% ipython --no-banner

In [1]: import numpy as np

In [2]: import numpy.linalg as la

In [3]: np.set_printoptions(precision=3, suppress=True, linewidth=200)

In [4]: W0 = np.loadtxt("m.csv", delimiter=",")

In [5]: W0
Out[5]: 
array([[ 4.252,  1.508,  3.153],
       [ 3.299,  7.119, -4.911],
       [-0.955, -4.963, -6.978],
       [ 6.174, -4.274, -0.164]])

In [6]: hat = W0 @ la.solve(W0.T @ W0, W0.T)

In [7]: np.diag(hat)
Out[7]: array([0.38 , 0.988, 0.805, 0.827])

In [8]: np.round(la.eigvalsh(hat), 3) + 0
Out[8]: array([0., 1., 1., 1.])

In [9]: f = np.array([3, 0, 0, 1, 2])

In [10]: v = np.array([1, 1, 1, 1, 1, 2, 2])

In [11]: F = np.outer(f, v)

In [12]: F
Out[12]: 
array([[3, 3, 3, 3, 3, 6, 6],
       [0, 0, 0, 0, 0, 0, 0],
       [0, 0, 0, 0, 0, 0, 0],
       [1, 1, 1, 1, 1, 2, 2],
       [2, 2, 2, 2, 2, 4, 4]])

In [13]: other = np.array([[-1, 0], [2, 3], [1, 2], [3, -1], [-1, 3], [2, 2], [0, 3]])

In [14]: F @ other
Out[14]: 
array([[24, 51],
       [ 0,  0],
       [ 0,  0],
       [ 8, 17],
       [16, 34]])

In [15]: print(la.matrix_rank(np.vstack([F, other.T])))
3

In [16]: np.einsum("ij,ij->i", F, F)
Out[16]: array([117,   0,   0,  13,  52])

In [17]: print(np.vstack([F, other.T]).shape)
(7, 7)

In [18]: np.round(la.norm(F, 2) / la.norm(F), 3)
Out[18]: np.float64(1.0)

In [19]: [round(float(x), 3) for x in la.svd(F, compute_uv=False)[:3]]
Out[19]: [13.491, 0.0, 0.0]

In [20]: la.matrix_rank(F, rtol=0.1)
Out[20]: np.int64(1)

In [21]: K = np.load("a.npy")

In [22]: K
Out[22]: 
array([[-0.183, -0.093,  2.29 ,  0.924,  1.658,  0.335],
       [ 0.75 , -0.612,  0.77 , -0.38 ,  2.459, -1.131],
       [-1.622, -2.139, -0.239,  0.74 , -0.986, -0.466],
       [ 1.092,  1.218, -1.629, -0.018,  0.268,  1.898],
       [-0.527,  0.449,  2.072, -1.737,  1.07 ,  0.254],
       [-0.651,  2.424, -0.977,  0.901,  0.674,  0.693],
       [ 0.345, -1.854,  0.206, -1.769, -0.426, -1.445],
       [ 2.131, -0.411,  1.939, -0.325,  0.542,  0.357],
       [ 1.291,  0.19 ,  0.796,  2.154,  0.069,  1.421],
       [-1.288,  2.314,  0.47 , -0.374,  0.967, -0.831],
       [ 0.662,  0.012,  0.235, -0.786, -2.237,  1.699],
       [ 1.701, -0.348,  1.354,  1.053,  1.173,  1.291],
       [ 0.31 , -1.684,  1.599, -1.109,  1.193,  0.927],
       [ 0.548, -1.79 , -0.18 ,  0.611,  2.217,  0.414],
       [ 0.492, -0.784,  1.138,  2.008,  1.26 ,  1.107],
       [-0.335,  0.391, -0.342, -2.885, -0.335,  0.427],
       [ 0.165,  0.438, -2.89 , -0.048,  0.635, -0.155],
       [-0.058,  1.42 , -0.724, -0.429,  2.258, -1.083],
       [ 0.001,  0.763, -1.82 ,  2.164, -0.355,  0.544],
       [ 2.843, -0.371,  0.152,  0.657, -0.558, -0.105],
       [ 0.29 ,  1.291, -0.59 , -1.755,  1.81 , -0.739],
       [-2.3  ,  0.16 ,  0.42 , -1.783,  0.465,  0.335],
       [-1.088,  0.576, -2.049,  0.087,  1.78 , -0.338],
       [ 0.795, -0.222, -1.844,  0.704, -0.204,  2.093],
       [-2.332, -1.378,  0.784, -0.847, -0.454,  0.351],
       [ 0.102,  0.832,  2.038,  1.699,  0.502,  1.002],
       [-0.761,  0.839, -0.636,  0.106, -1.365,  2.332],
       [-0.922, -2.381, -1.11 ,  1.083,  0.152,  0.227],
       [ 0.932, -1.955, -1.323, -0.081,  1.362, -0.834],
       [-0.741,  1.629, -0.779, -0.298, -0.31 , -2.237]])

In [23]: W1 = np.array([[0, -5, 5],
    ...:     [-5, 2, 2],
    ...:     [1, -1, -2],
    ...:     [5, 3, 4],
    ...:     [1, -5, 2],
    ...:     [3, -4, -3]])

In [24]: c = np.array([3, 3, -7])

In [25]: H = np.maximum(K @ W1 + c, 0)

In [26]: (H > 0).mean(axis=0)
Out[26]: array([0.633, 0.433, 0.267])

In [27]: la.matrix_rank(H)
Out[27]: np.int64(3)

In [28]: Z = np.array([[3, 2, 3], [1, -1, -3], [-1, -2, 1]])

In [29]: (H @ Z).round(6).argmax(axis=1)
Out[29]: array([0, 2, 0, 0, 0, 0, 0, 0, 2, 0, 0, 2, 0, 0, 0, 0, 0, 2, 0, 2, 0, 0, 0, 0, 0, 0, 0, 0, 2, 0])

In [30]: rng = np.random.default_rng(66)

In [31]: z = rng.permutation(6)

In [32]: other = K[:, z] * rng.choice([-1, 1], 6)

In [33]: other
Out[33]: 
array([[-0.093, -0.183,  0.335, -1.658,  0.924,  2.29 ],
       [-0.612,  0.75 , -1.131, -2.459, -0.38 ,  0.77 ],
       [-2.139, -1.622, -0.466,  0.986,  0.74 , -0.239],
       [ 1.218,  1.092,  1.898, -0.268, -0.018, -1.629],
       [ 0.449, -0.527,  0.254, -1.07 , -1.737,  2.072],
       [ 2.424, -0.651,  0.693, -0.674,  0.901, -0.977],
       [-1.854,  0.345, -1.445,  0.426, -1.769,  0.206],
       [-0.411,  2.131,  0.357, -0.542, -0.325,  1.939],
       [ 0.19 ,  1.291,  1.421, -0.069,  2.154,  0.796],
       [ 2.314, -1.288, -0.831, -0.967, -0.374,  0.47 ],
       [ 0.012,  0.662,  1.699,  2.237, -0.786,  0.235],
       [-0.348,  1.701,  1.291, -1.173,  1.053,  1.354],
       [-1.684,  0.31 ,  0.927, -1.193, -1.109,  1.599],
       [-1.79 ,  0.548,  0.414, -2.217,  0.611, -0.18 ],
       [-0.784,  0.492,  1.107, -1.26 ,  2.008,  1.138],
       [ 0.391, -0.335,  0.427,  0.335, -2.885, -0.342],
       [ 0.438,  0.165, -0.155, -0.635, -0.048, -2.89 ],
       [ 1.42 , -0.058, -1.083, -2.258, -0.429, -0.724],
       [ 0.763,  0.001,  0.544,  0.355,  2.164, -1.82 ],
       [-0.371,  2.843, -0.105,  0.558,  0.657,  0.152],
       [ 1.291,  0.29 , -0.739, -1.81 , -1.755, -0.59 ],
       [ 0.16 , -2.3  ,  0.335, -0.465, -1.783,  0.42 ],
       [ 0.576, -1.088, -0.338, -1.78 ,  0.087, -2.049],
       [-0.222,  0.795,  2.093,  0.204,  0.704, -1.844],
       [-1.378, -2.332,  0.351,  0.454, -0.847,  0.784],
       [ 0.832,  0.102,  1.002, -0.502,  1.699,  2.038],
       [ 0.839, -0.761,  2.332,  1.365,  0.106, -0.636],
       [-2.381, -0.922,  0.227, -0.152,  1.083, -1.11 ],
       [-1.955,  0.932, -0.834, -1.362, -0.081, -1.323],
       [ 1.629, -0.741, -2.237,  0.31 , -0.298, -0.779]])

In [34]: U, _, VT = la.svd(K.T @ other)

In [35]: print(np.round(U @ VT, 3) + 0)
[[ 0.  1.  0.  0.  0.  0.]
 [ 1.  0.  0.  0.  0.  0.]
 [ 0.  0.  0.  0.  0.  1.]
 [ 0.  0.  0.  0.  1.  0.]
 [ 0.  0.  0. -1.  0.  0.]
 [ 0.  0.  1.  0.  0.  0.]]

In [36]: np.round(la.lstsq(K, other)[0], 3) + 0
Out[36]: 
array([[ 0.,  1.,  0.,  0.,  0.,  0.],
       [ 1.,  0.,  0.,  0.,  0.,  0.],
       [ 0.,  0.,  0.,  0.,  0.,  1.],
       [ 0.,  0.,  0.,  0.,  1.,  0.],
       [ 0.,  0.,  0., -1.,  0.,  0.],
       [ 0.,  0.,  1.,  0.,  0.,  0.]])
